>>> import numpy as np
>>> np.set_printoptions(precision=2, suppress=True, linewidth=200, floatmode="fixed")
>>> B = np.array([[1, 1], [1, -1]])
>>> rng = np.random.default_rng(52)
>>> A = np.kron(B, np.kron(B, B))[rng.permutation(8)][:3]
>>> A
array([[ 1,  1,  1,  1, -1, -1, -1, -1],
       [ 1,  1, -1, -1,  1,  1, -1, -1],
       [ 1, -1, -1,  1,  1, -1, -1,  1]])
>>> A.mean(axis=0)
array([ 1.00,  0.33, -0.33,  0.33,  0.33, -0.33, -1.00, -0.33])
>>> np.linalg.rank(A)
Traceback (most recent call last):
  File "<python-input-7>", line 1, in <module>
    np.linalg.rank(A)
    ^^^^^^^^^^^^^^
AttributeError: module 'numpy.linalg' has no attribute 'rank'
>>> np.abs(A).max()
np.int64(1)
>>> A - A[0]
array([[ 0,  0,  0,  0,  0,  0,  0,  0],
       [ 0,  0, -2, -2,  2,  2,  0,  0],
       [ 0, -2, -2,  0,  2,  0,  0,  2]])
>>> A.sum(axis=1)
array([0, 0, 0])
>>> np.diff(A, axis=0)
array([[ 0,  0, -2, -2,  2,  2,  0,  0],
       [ 0, -2,  0,  2,  0, -2,  0,  2]])
>>> round(np.linalg.norm(A), 2)
np.float64(4.9)
>>> B = A[0, 0] * A[1:] - np.outer(A[1:, 0], A[0])
>>> B
array([[ 0,  0, -2, -2,  2,  2,  0,  0],
       [ 0, -2, -2,  0,  2,  0,  0,  2]])
>>> np.flatnonzero(~B.round(6).any(axis=1))
array([], dtype=int64)
>>> A[:, 0] / A[0, 0]
array([1.00, 1.00, 1.00])
>>> B = A + rng.integers(-2, 3, (3, 1)) @ rng.integers(-2, 3, (1, 8))
>>> B
array([[ 3, -3, -3,  3,  3,  3,  1,  1],
       [ 2, -1, -3,  0,  3,  3,  0,  0],
       [ 1, -1, -1,  1,  1, -1, -1,  1]])
>>> B - A
array([[ 2, -4, -4,  2,  4,  4,  2,  2],
       [ 1, -2, -2,  1,  2,  2,  1,  1],
       [ 0,  0,  0,  0,  0,  0,  0,  0]])
>>> np.abs(B - A).sum(axis=1)
array([24, 12,  0])
>>> np.round(np.linalg.svd(B - A, compute_uv=False), 2) + 0
array([10.00,  0.00,  0.00])
>>> F = np.loadtxt("mat.csv", delimiter=",")
>>> print(F)
[[  3.00  -2.00  -1.00   3.00   3.00  -1.00]
 [  0.00   1.00  -1.00   2.00   6.00  -3.00]
 [  1.00   2.00   0.00   3.00   6.00  -5.00]
 [ -1.00   4.00   3.00   3.00   4.00  -5.00]
 [ -2.00   6.00   3.00   1.00   3.00  -6.00]
 [ -3.00   5.00   3.00   0.00   2.00  -6.00]
 [ -6.00   2.00   3.00   3.00   1.00  -7.00]
 [ -3.00   4.00   6.00   3.00   4.00  -9.00]
 [ -2.00   6.00   8.00   6.00   5.00 -10.00]
 [ -5.00   5.00  10.00   3.00   2.00 -13.00]
 [ -6.00   6.00   8.00   0.00  -1.00 -15.00]
 [ -8.00   4.00  10.00  -2.00  -3.00 -18.00]
 [ -8.00   1.00   9.00  -4.00  -6.00 -15.00]
 [ -6.00   1.00   6.00  -6.00  -4.00 -14.00]]
>>> B = F / np.sqrt((F ** 2).mean(axis=1, keepdims=True))
>>> np.linalg.matrix_rank(B) == np.linalg.matrix_rank(F)
np.True_
>>> np.linalg.norm(B, axis=1)
array([2.45, 2.45, 2.45, 2.45, 2.45, 2.45, 2.45, 2.45, 2.45, 2.45, 2.45, 2.45, 2.45, 2.45])
>>> B = np.c_[F[:, :5] @ np.array([[5, 3, 1, 9, 7],
...     [2, 8, 2, 2, 4],
...     [2, 3, 1, 2, 0],
...     [7, 5, 0, 7, 7],
...     [3, 2, 1, 3, 5]]), np.array([1, -2, -3, 2, 6, 5, 7, -5, -5, 9, 3, -5, 9, 8])]
>>> B
array([[  39.00,   11.00,    1.00,   51.00,   49.00,    1.00],
       [  32.00,   27.00,    7.00,   32.00,   48.00,   -2.00],
       [  48.00,   46.00,   11.00,   52.00,   66.00,   -3.00],
       [  42.00,   61.00,   14.00,   38.00,   50.00,    2.00],
       [  24.00,   62.00,   16.00,   16.00,   32.00,    6.00],
       [   7.00,   44.00,   12.00,   -5.00,    9.00,    5.00],
       [   4.00,   24.00,    2.00,  -20.00,   -8.00,    7.00],
       [  38.00,   64.00,   15.00,   26.00,   36.00,   -5.00],
       [  75.00,  106.00,   23.00,   67.00,   77.00,   -5.00],
       [  32.00,   74.00,   17.00,   12.00,   16.00,    9.00],
       [  -5.00,   52.00,   13.00,  -29.00,  -23.00,    3.00],
       [ -35.00,   22.00,    7.00,  -67.00,  -69.00,   -5.00],
       [ -66.00,  -21.00,   -3.00,  -98.00, -110.00,    9.00],
       [ -70.00,  -30.00,   -2.00,  -94.00, -100.00,    8.00]])
>>> np.round(np.linalg.lstsq(F, B[:, 0])[0], 2) + 0
array([5.00, 2.00, 2.00, 7.00, 3.00, 0.00])
>>> np.linalg.matrix_rank(B)
np.int64(6)
>>> print(np.round(np.linalg.norm(B - F @ np.linalg.lstsq(F, B)[0], axis=0), 2) + 0)
[ 0.00  0.00  0.00  0.00  0.00 17.07]
>>> np.linalg.norm(np.linalg.qr(F)[0].T @ B, axis=0) ** 2 / ((B ** 2).sum(axis=0) + 1e-12)
array([1.00, 1.00, 1.00, 1.00, 1.00, 0.33])
>>> Z = B[[0, 1]].astype(float)
>>> for _ in range(3):
...     lab = np.linalg.norm(B[:, None] - Z, axis=-1).argmin(axis=1)
...     Z = np.array([B[lab == j].mean(axis=0) for j in range(2)])
... 
>>> lab
array([0, 0, 0, 0, 0, 1, 1, 0, 0, 0, 1, 1, 1, 1])
>>> np.bincount(lab)
array([8, 6])
>>> np.abs(Z[1] - Z[0]).argmax()
np.int64(4)
>>> Z[1] - Z[0]
array([-68.75, -41.21,  -8.17, -88.92, -96.92,   4.12])
>>> Xc = F - F.mean(axis=0)
>>> vecs = np.linalg.svd(Xc)[2][:2]
>>> B = Xc - Xc @ vecs.T @ vecs
>>> (Xc @ vecs.T).std(axis=0)
array([7.69, 3.64])
>>> np.linalg.norm(B, axis=1).round(6).argmax()
np.int64(6)
>>> B.std(axis=0)
array([1.09, 1.26, 0.74, 0.97, 0.70, 0.79])
>>> Xc = F - F.mean(axis=0)
>>> Uu, sv, vt = np.linalg.svd(Xc, full_matrices=False)
>>> np.searchsorted(np.cumsum(sv ** 2) / (sv ** 2).sum(), 0.9) + 1
np.int64(2)
>>> (np.sign(Uu[:, 0]) == np.sign(Uu[0, 0])).astype(int)
array([1, 1, 1, 1, 1, 1, 1, 1, 1, 0, 0, 0, 0, 0])
>>> print(np.abs(vt[-1]))
[0.25 0.26 0.54 0.44 0.50 0.36]
>>> np.round((sv ** 2).sum() ** 2 / (sv ** 4).sum(), 2)
np.float64(1.64)
>>> print(sv)
[28.78 13.60  5.94  4.81  3.54  2.10]
>>> W0 = np.array([[-2, -2, 0, -1, -1], [-1, 1, -1, 1, 1], [0, 0, 2, 1, 1]])
>>> W0[:, 2] = -3 * W0[:, 4]
>>> W0
array([[-2, -2,  3, -1, -1],
       [-1,  1, -3,  1,  1],
       [ 0,  0, -3,  1,  1]])
>>> B = np.array([[-2, 3], [-2, -2], [2, -2], [-1, 2], [1, -2]])
>>> print(np.linalg.matrix_rank(np.vstack([W0, B.T])))
5
>>> np.einsum("ij->j", W0)
array([-3, -1, -3,  1,  1])
>>> np.vstack([W0, B.T]).shape
(5, 5)
>>> B = np.array([[1.5, -1.1], [-1.6, 0.7], [-0.4, 0.9]])
>>> Z = np.array([[1.2, 1.4, 2.4, 0.8], [-0.7, -0.5, -0.1, 0.4]])
>>> data = B @ Z
>>> print(data)
[[ 2.57  2.65  3.71  0.76]
 [-2.41 -2.59 -3.91 -1.00]
 [-1.11 -1.01 -1.05  0.04]]
>>> # looks like rank 2
>>> Uu, sv, vt = np.linalg.svd(data)
>>> vecs = vt[:(sv > 1e-8).sum()]
>>> vec = data[1] + -2 * data[2] + rng.integers(2) * np.eye(4)[2]
>>> print(vec)
[-0.19 -0.57 -0.81 -1.08]
>>> np.diag(vecs.T @ vecs)
array([0.54, 0.32, 0.68, 0.45])
>>> print(np.linalg.matrix_rank(np.vstack([data, vec])))
3
>>> print(np.allclose(vecs.T @ vecs @ vec, vec))
False
>>> K = np.loadtxt("data.csv", delimiter=",")
>>> K
array([[-2.04, -4.47, -0.91],
       [ 4.08, -2.24,  1.83],
       [-2.04,  0.00,  4.56]])
>>> round(float(np.einsum("ii->", K)), 2)
0.29
>>> np.linalg.eigvals(K)
array([-2.36+4.41j, -2.36-4.41j,  5.00+0.00j])
>>> np.kron(np.eye(2, dtype=int), K)
array([[-2.04, -4.47, -0.91, -0.00, -0.00, -0.00],
       [ 4.08, -2.24,  1.83,  0.00, -0.00,  0.00],
       [-2.04,  0.00,  4.56, -0.00,  0.00,  0.00],
       [-0.00, -0.00, -0.00, -2.04, -4.47, -0.91],
       [ 0.00, -0.00,  0.00,  4.08, -2.24,  1.83],
       [-0.00,  0.00,  0.00, -2.04,  0.00,  4.56]])
>>> Q = K.astype(float).copy()
>>> for j in range(3):
...     Q[:, j] -= Q[:, :j] @ (Q[:, :j].T @ Q[:, j])
...     Q[:, j] /= np.linalg.norm(Q[:, j])
... 
>>> print(np.round(Q.T @ Q, 2) + 0)
[[1.00 0.00 0.00]
 [0.00 1.00 0.00]
 [0.00 0.00 1.00]]
>>> np.round(Q.T @ K, 2) + 0
array([[5.00, 0.00, 0.00],
       [0.00, 5.00, 0.00],
       [0.00, 0.00, 5.00]])
>>> np.unravel_index(np.abs(K).argmax(), K.shape)
(np.int64(2), np.int64(2))
>>> print(K.sum(axis=1))
[-7.43  3.67  2.52]
>>> np.diff(K, axis=0)
array([[ 6.12,  2.24,  2.74],
       [-6.12,  2.24,  2.74]])
>>> np.round(K - K[0], 2) + 0
array([[0.00, 0.00, 0.00],
       [6.12, 2.24, 2.74],
       [0.00, 4.47, 5.48]])
>>> round(float(np.linalg.norm(K)), 2)
8.66
>>> np.linalg.svd(K, compute_uv=False)
array([5.00, 5.00, 5.00])
>>> np.round(np.abs(K).max(), 2)
np.float64(4.56)
>>> np.linalg.matrix_rank(K)
np.int64(3)
>>> np.count_nonzero(K)
np.int64(8)
>>> Q, Rm = np.linalg.qr(K)
>>> np.abs(np.diag(Rm))
array([5.00, 5.00, 5.00])
>>> print(np.trace(Q @ Q.T))
3.0
>>> print(Q.round(2) + 0)
[[-0.41 -0.89 -0.18]
 [ 0.82 -0.45  0.37]
 [-0.41  0.00  0.91]]
>>> np.allclose(K, K.T)
False
>>> np.sort(np.abs(np.linalg.eigvals(K)))
array([5.00, 5.00, 5.00])
>>> (K - K.T) / 2
array([[ 0.00, -4.28,  0.56],
       [ 4.28,  0.00,  0.91],
       [-0.56, -0.91,  0.00]])
>>> (K + K.T) / 2
array([[-2.04, -0.19, -1.48],
       [-0.19, -2.24,  0.91],
       [-1.48,  0.91,  4.56]])
>>> round(np.trace(K), 2)
np.float64(0.29)
>>> J = np.load("m.npy")
>>> J
array([[0, 1, 0, 0, 0, 0, 0],
       [1, 0, 0, 1, 0, 0, 0],
       [0, 0, 0, 0, 1, 1, 1],
       [0, 1, 0, 0, 0, 0, 0],
       [0, 0, 1, 0, 0, 1, 1],
       [0, 0, 1, 0, 1, 0, 1],
       [0, 0, 1, 0, 1, 1, 0]])
>>> vec = np.array([2, 1, 0, 3, 3, 2, 1])
>>> a = np.maximum(J @ vec, 0)
>>> J.T @ a
array([ 5,  2, 12,  5, 15, 14, 13])
>>> a
array([1, 5, 6, 1, 3, 4, 5])
>>> np.maximum(J @ (3 * vec), 0)
array([ 3, 15, 18,  3,  9, 12, 15])
>>> print(np.maximum(J @ vec, 0) - np.maximum(-J @ vec, 0))
[1 5 6 1 3 4 5]
>>> np.flatnonzero(a > 1e-9)
array([0, 1, 2, 3, 4, 5, 6])
>>> X = np.loadtxt("layer8.csv", delimiter=",")
>>> X
array([[1.00, 0.00, 1.00, 0.00],
       [0.00, 2.00, 0.00, 2.00],
       [1.00, 0.00, 1.00, 0.00],
       [0.00, 2.00, 0.00, 2.00]])
>>> # symmetric
>>> ang = np.radians(30)
>>> Rm = np.eye(4)
>>> Rm[1, 1] = Rm[3, 3] = np.cos(ang)
>>> Rm[1, 3], Rm[3, 1] = -np.sin(ang), np.sin(ang)
>>> Rm
array([[ 1.00,  0.00,  0.00,  0.00],
       [ 0.00,  0.87,  0.00, -0.50],
       [ 0.00,  0.00,  1.00,  0.00],
       [ 0.00,  0.50,  0.00,  0.87]])
>>> B = X @ Rm.T
>>> print(np.abs(B - X).max(axis=0))
[0.00 1.27 0.00 0.73]
>>> np.round(np.linalg.det(Rm), 2), round(np.trace(Rm), 2)
(np.float64(1.0), np.float64(3.73))
>>> np.allclose(np.linalg.norm(X, axis=1), np.linalg.norm(B, axis=1))
True
>>> np.round(np.linalg.svd(X, compute_uv=False), 2) + 0, np.round(np.linalg.svd(B, compute_uv=False), 2) + 0
(array([4.00, 2.00, 0.00, 0.00]), array([4.00, 2.00, 0.00, 0.00]))
>>> B = X[0, 0] * X[1:] - np.outer(X[1:, 0], X[0])
>>> B
array([[0.00, 2.00, 0.00, 2.00],
       [0.00, 0.00, 0.00, 0.00],
       [0.00, 2.00, 0.00, 2.00]])
>>> X[:, 0] / X[0, 0]
array([1.00, 0.00, 1.00, 0.00])
>>> m1 = np.load("case1.npy")
>>> m1
array([[ -0.07, 120.34,  97.03,  80.46, 160.02,  40.35],
       [ -0.88, 121.96, 100.17,  80.53, 160.83,  40.38],
       [ -1.15, 118.69,  99.22,  80.17, 159.10,  39.49],
       [  0.17, 120.51, 102.16,  80.42, 159.62,  39.79],
       [  0.63, 120.78,  98.62,  80.09, 160.51,  39.68],
       [ -1.15, 119.23,  99.37,  80.10, 159.43,  41.24],
       [ -1.58, 119.32, 100.35,  79.35, 160.37,  39.39],
       [  0.53, 119.77,  99.37,  79.63, 159.98,  40.65],
       [  0.01, 118.22, 100.22,  79.37, 160.71,  39.85],
       [ -0.41, 121.29,  98.01,  81.10, 160.78,  39.48],
       [ -1.22, 117.92, 100.96,  79.69, 159.68,  39.09],
       [  0.72, 119.47,  99.34,  79.49, 161.20,  40.03],
       [ -1.84, 119.47,  98.28,  80.34, 160.07,  39.99],
       [  0.74, 120.00, 101.98,  81.54, 160.81,  40.13],
       [ -0.40, 120.92,  99.82,  79.93, 159.11,  39.07],
       [  0.28, 119.91, 100.82,  79.80, 162.51,  41.63],
       [ -0.89, 117.90, 100.36,  80.09, 160.42,  38.12],
       [  0.90, 120.53,  99.08,  79.24, 159.49,  39.93],
       [  0.91, 120.53, 100.02,  80.60, 159.03,  39.36],
       [ -0.10, 119.15,  98.48,  79.66, 161.34,  39.18],
       [  0.00, 121.24, 100.73,  80.31, 161.49,  38.82],
       [ -2.09, 118.73,  98.76,  81.35, 160.18,  39.47],
       [ -0.93, 118.90,  99.74,  79.98, 161.53,  39.37],
       [  0.16, 119.03, 101.84,  79.93, 159.85,  38.67],
       [ -2.66, 118.75,  98.83,  79.69, 159.36,  40.10],
       [  0.13, 120.88, 100.52,  79.19, 160.08,  38.82],
       [ -0.03, 121.71,  99.76,  78.79, 159.98,  40.23],
       [ -1.35, 119.77, 100.00,  79.97, 159.48,  40.19],
       [  0.64, 120.45, 100.23,  80.11, 160.72,  40.55],
       [  0.75, 119.56,  99.51,  77.95, 159.64,  41.53]])
>>> vec = np.array([-2, 2, -1, 0, 1, -1])
>>> target = m1 @ vec
>>> print(np.round(np.linalg.pinv(m1) @ m1, 2) + 0)
[[1.00 0.00 0.00 0.00 0.00 0.00]
 [0.00 1.00 0.00 0.00 0.00 0.00]
 [0.00 0.00 1.00 0.00 0.00 0.00]
 [0.00 0.00 0.00 1.00 0.00 0.00]
 [0.00 0.00 0.00 0.00 1.00 0.00]
 [0.00 0.00 0.00 0.00 0.00 1.00]]
>>> target = target + 0.3 * rng.normal(size=30)
>>> print(target)
[263.36 266.26 260.46 257.86 262.91 259.38 262.12 258.37 257.15 266.99 258.76 258.89 264.31 257.33 262.70 258.80 259.45 259.73 259.01 262.06 264.83 263.66 262.32 256.77 262.48 262.47 263.58 261.74
 259.61 256.13]
>>> coef, *_ = np.linalg.lstsq(m1, target)
>>> coef
array([-1.97,  2.04, -1.02,  0.05,  0.99, -1.13])
